$ python -q
>>> import numpy as np
>>> np.set_printoptions(precision=1, suppress=True, linewidth=120)
>>> data = np.load("layer14.npy")
>>> data
array([[ 1.,  0.,  0.,  0.],
       [ 0.,  1.,  0.,  0.],
       [ 0.,  0., -1.,  0.],
       [ 0.,  0.,  0., -1.]])
>>> # triangular: eigenvalues sit on the diagonal
>>> vals, vecs = np.linalg.eigh(data)
>>> np.unique(vals.round(6) + 0, return_counts=True)[1]
array([2, 2])
>>> vecs.T @ data @ vecs
array([[-1.,  0.,  0.,  0.],
       [ 0., -1.,  0.,  0.],
       [ 0.,  0.,  1.,  0.],
       [ 0.,  0.,  0.,  1.]])
>>> np.linalg.eigvalsh(data + -2 * np.eye(4))
array([-3., -3., -1., -1.])
>>> np.linalg.svd(data, compute_uv=False)
array([1., 1., 1., 1.])
>>> vals
array([-1., -1.,  1.,  1.])
>>> (vals > 1e-8).sum(), (vals < -1e-8).sum()
(np.int64(2), np.int64(2))
>>> np.linalg.eigvalsh(data @ data)
array([1., 1., 1., 1.])
>>> vecs.T @ vecs
array([[1., 0., 0., 0.],
       [0., 1., 0., 0.],
       [0., 0., 1., 0.],
       [0., 0., 0., 1.]])
>>> x = np.array([5, 2, 7, 6])
>>> round(np.linalg.det(data), 1)
np.float64(1.0)
>>> 4 - np.linalg.matrix_rank(data - np.eye(4), tol=1e-8)
np.int64(2)
>>> np.prod(np.diag(data)), np.round(np.linalg.det(data), 1)
(np.float64(1.0), np.float64(1.0))
>>> A = np.loadtxt("x.csv", delimiter=",")
>>> A
array([[ 0.1,  0.2, -1.1,  3.9],
       [-0.7, -0.7,  0.2, -0.6],
       [-0.6,  1.1, -1.2,  3.4],
       [ 1.6,  0.4, -0.8,  2.3],
       [ 1. ,  1.1, -1. ,  2.7],
       [ 1.1,  0.4,  0.9, -3.2],
       [ 0.5, -1. ,  0.4, -1.7],
       [-1.7, -1.1,  0.2,  0. ],
       [ 0.9,  0.2,  1.3, -3.8],
       [-0.6, -2.2,  0.7, -1.9],
       [ 1.3, -0.4,  0.1, -0.4],
       [-0.4, -0.4, -2.1,  6.3],
       [ 0.8, -1.7,  1.2, -3.7],
       [ 1.5,  0.6, -1.1,  3.5],
       [ 1.1,  0.4,  1.7, -5.3],
       [ 0.3,  0.4,  0.2, -0.5]])
>>> Z = A[[10, 0]].astype(float)
>>> for _ in range(3):
...     labels = np.linalg.norm(A[:, None] - Z, axis=-1).argmin(axis=1)
...     Z = np.array([A[labels == j].mean(axis=0) for j in range(2)])
... 
>>> labels
array([1, 0, 1, 1, 1, 0, 0, 0, 0, 0, 0, 1, 0, 1, 0, 0])
>>> Z
array([[ 0.3, -0.6,  0.7, -2.1],
       [ 0.5,  0.5, -1.2,  3.7]])
>>> Z[1] - Z[0]
array([ 0.2,  1.1, -1.9,  5.8])
>>> proj = np.triu(np.array([[0, 1, 3, 2], [1, 3, 0, 3], [1, 3, 0, 3], [0, 0, 0, 1]]), 1) + np.eye(4)
>>> Y = proj @ data @ np.linalg.inv(proj)
>>> np.poly(Y)
array([ 1.,  0., -2.,  0.,  1.])
>>> Y = A / np.sqrt((A ** 2).mean(axis=1, keepdims=True))
>>> np.linalg.matrix_rank(A - A.mean(axis=1, keepdims=True))
np.int64(3)
>>> Y[12]
array([ 0.4, -0.8,  0.6, -1.7])
>>> r0 = np.array([-6, -2, 3, 4])
>>> rng = np.random.default_rng(5345)
>>> m1 = np.outer(rng.normal(size=23), r0) + 0.1 * rng.normal(size=(23, 4))
>>> m1.round(1) + 0
array([[-0.2,  0.1,  0.2,  0. ],
       [10.5,  3.5, -5.2, -6.9],
       [-1.6, -0.6,  1. ,  1.4],
       [-0.9, -0.3,  0.5,  0.6],
       [-3. , -1.2,  1.5,  2.2],
       [-3. , -1. ,  1.5,  2. ],
       [-8.7, -2.8,  4.4,  5.9],
       [ 0.7,  0.3, -0.3, -0.3],
       [-4.3, -1.6,  2.2,  2.7],
       [ 0. ,  0. , -0.1,  0.1],
       [10.2,  3.6, -5.2, -6.9],
       [ 8.5,  2.8, -4.1, -5.7],
       [-1.9, -0.6,  0.9,  1.4],
       [-9. , -3.2,  4.7,  6.1],
       [-3.5, -1. ,  1.7,  2.2],
       [-1.4, -0.5,  0.7,  0.9],
       [11.7,  3.7, -5.7, -7.7],
       [-6.2, -2. ,  3.1,  4.1],
       [ 1.3,  0.6, -0.8, -0.9],
       [-3.9, -1.4,  2.1,  2.7],
       [-0.5,  0. ,  0.3,  0.5],
       [ 5.6,  2. , -2.9, -3.9],
       [ 5.3,  1.9, -2.7, -3.4]])
>>> x = np.array([-9, -3, 6, 8])
>>> rhs = m1 @ x
>>> np.round(np.linalg.pinv(m1) @ m1, 1) + 0
array([[1., 0., 0., 0.],
       [0., 1., 0., 0.],
       [0., 0., 1., 0.],
       [0., 0., 0., 1.]])
>>> np.linalg.solve(m1.T @ m1, m1.T @ rhs)
array([-9., -3.,  6.,  8.])
>>> np.linalg.lstsq(m1, rhs)[0]
array([-9., -3.,  6.,  8.])
>>> rhs = rhs + 0.1 * rng.normal(size=23)
>>> rhs
array([   2.4, -191.3,   32.8,   16.6,   56.7,   55.1,  159.5,  -11.5,   78. ,    0.1, -189.6, -155.1,   35.2,  168.3,
         62.5,   26.1, -212.3,  113.3,  -25.3,   73.2,   10.6, -105.3,  -96.9])
>>> c, *_ = np.linalg.lstsq(m1, rhs)
>>> c.round()
array([-9., -3.,  5.,  8.])
>>> [round(float(np.linalg.norm(np.linalg.solve(m1.T @ m1 + lam * np.eye(4), m1.T @ rhs))), 2) for lam in (0, 1, 10, 100)]
[13.74, 13.64, 13.55, 12.71]
